In [1]: import numpy as np

In [2]: np.set_printoptions(precision=1, suppress=True, linewidth=200, legacy="1.25")

In [3]: data = np.load("a.npy")

In [4]: data
Out[4]: 
array([[ 1.1,  0.6, -1. ],
       [ 3.4, -3. ,  0. ],
       [-1.6,  1.5, -0.5],
       [-2.9, -1.8, -1.3]])

In [5]: f, r1 = data[0], data[2]

In [6]: round(float(f @ f), 1)
Out[6]: 2.6

In [7]: pr = (f @ r1) / (f @ f) * f

In [8]: pr
Out[8]: array([-0.2, -0.1,  0.1])

In [9]: r1 - pr
Out[9]: array([-1.4,  1.6, -0.6])

In [10]: round(np.linalg.norm(f + r1) ** 2 + np.linalg.norm(f - r1) ** 2, 1)
Out[10]: 15.3

In [11]: np.outer(f, r1)
Out[11]: 
array([[-1.8,  1.7, -0.6],
       [-1. ,  0.9, -0.3],
       [ 1.6, -1.5,  0.5]])

In [12]: A2 = np.array([[5, 4, 9], [7, 9, 6], [3, 5, 5]])

In [13]: np.einsum("ik,kj->ij", data, A2)
Out[13]: 
array([[  6.7,   4.8,   8.5],
       [ -4. , -13.4,  12.6],
       [  1. ,   4.6,  -7.9],
       [-31. , -34.3, -43.4]])

In [14]: A2.T @ data.T
Out[14]: 
array([[  6.7,  -4. ,   1. , -31. ],
       [  4.8, -13.4,   4.6, -34.3],
       [  8.5,  12.6,  -7.9, -43.4]])

In [15]: np.einsum("ik,kj->ji", data, A2)
Out[15]: 
array([[  6.7,  -4. ,   1. , -31. ],
       [  4.8, -13.4,   4.6, -34.3],
       [  8.5,  12.6,  -7.9, -43.4]])

In [16]: data @ A2
Out[16]: 
array([[  6.7,   4.8,   8.5],
       [ -4. , -13.4,  12.6],
       [  1. ,   4.6,  -7.9],
       [-31. , -34.3, -43.4]])

In [17]: A2 @ data
Traceback (most recent call last):
  Cell In[17], line 1
    A2 @ data
ValueError: matmul: Input operand 1 has a mismatch in its core dimension 0, with gufunc signature (n?,k),(k,m?)->(n?,m?) (size 4 is different from 3)


In [18]: np.einsum("ij,ij->i", data, data)
Out[18]: array([ 2.6, 20.6,  5.1, 13.3])

In [19]: np.linalg.matrix_rank(np.vstack([data, A2.T]))
Out[19]: 3
